$ ipython --no-banner

In [1]: import numpy as np

In [2]: import numpy.linalg as la

In [3]: np.set_printoptions(precision=2, suppress=True, linewidth=100)

In [4]: rd = lambda a: np.round(a, 2) + 0

In [5]: data = np.load("a.npy")

In [6]: rd(data)
Out[6]: 
array([[-1.22, -3.  , -2.35],
       [ 3.81, -0.86, -0.88],
       [ 0.15, -2.51,  3.11]])

In [7]: x = np.array([2, -2, -2])

In [8]: rhs = data @ x

In [9]: rd(rhs)
Out[9]: array([ 8.26, 11.09, -0.9 ])

In [10]: rd(la.solve(data, rhs + data[:, 2]))
Out[10]: array([ 2., -2., -1.])

In [11]: rd(la.norm(data, axis=0))
Out[11]: array([4., 4., 4.])

In [12]: rd(la.pinv(data))
Out[12]: 
array([[-0.08,  0.24,  0.01],
       [-0.19, -0.05, -0.16],
       [-0.15, -0.05,  0.19]])

In [13]: rd(data.T @ data)
Out[13]: 
array([[16.,  0.,  0.],
       [ 0., 16.,  0.],
       [ 0.,  0., 16.]])

In [14]: rng = np.random.default_rng(44258)

In [15]: labels = rng.permutation(3)

In [16]: labels
Out[16]: array([1, 2, 0])

In [17]: out = data[labels][:, labels]

In [18]: np.allclose(out, data)
Out[18]: False

In [19]: rd(np.sort(np.abs(la.eigvals(out))))
Out[19]: array([4., 4., 4.])

In [20]: labels = rng.permutation(3)

In [21]: out = data[:, labels] * rng.choice([-1, 1], 3)

In [22]: rd(out)
Out[22]: 
array([[-1.22,  2.35,  3.  ],
       [ 3.81,  0.88,  0.86],
       [ 0.15, -3.11,  2.51]])

In [23]: Uu, _, Vt = la.svd(data.T @ out)

In [24]: rd(la.lstsq(data, out)[0])
Out[24]: 
array([[ 1.,  0.,  0.],
       [ 0.,  0., -1.],
       [ 0., -1.,  0.]])

In [25]: rd(out.T @ out)
Out[25]: 
array([[16.,  0.,  0.],
       [ 0., 16.,  0.],
       [ 0.,  0., 16.]])

In [26]: rd(out @ out.T)
Out[26]: 
array([[16.,  0.,  0.],
       [ 0., 16.,  0.],
       [ 0.,  0., 16.]])

In [27]: rd(la.svd(out, compute_uv=False))
Out[27]: array([4., 4., 4.])

In [28]: rd(out[:, 0] @ out[:, 1])
Out[28]: np.float64(0.0)

In [29]: rd(la.pinv(out))
Out[29]: 
array([[-0.08,  0.24,  0.01],
       [ 0.15,  0.05, -0.19],
       [ 0.19,  0.05,  0.16]])

In [30]: rd(la.norm(out, axis=0))
Out[30]: array([4., 4., 4.])
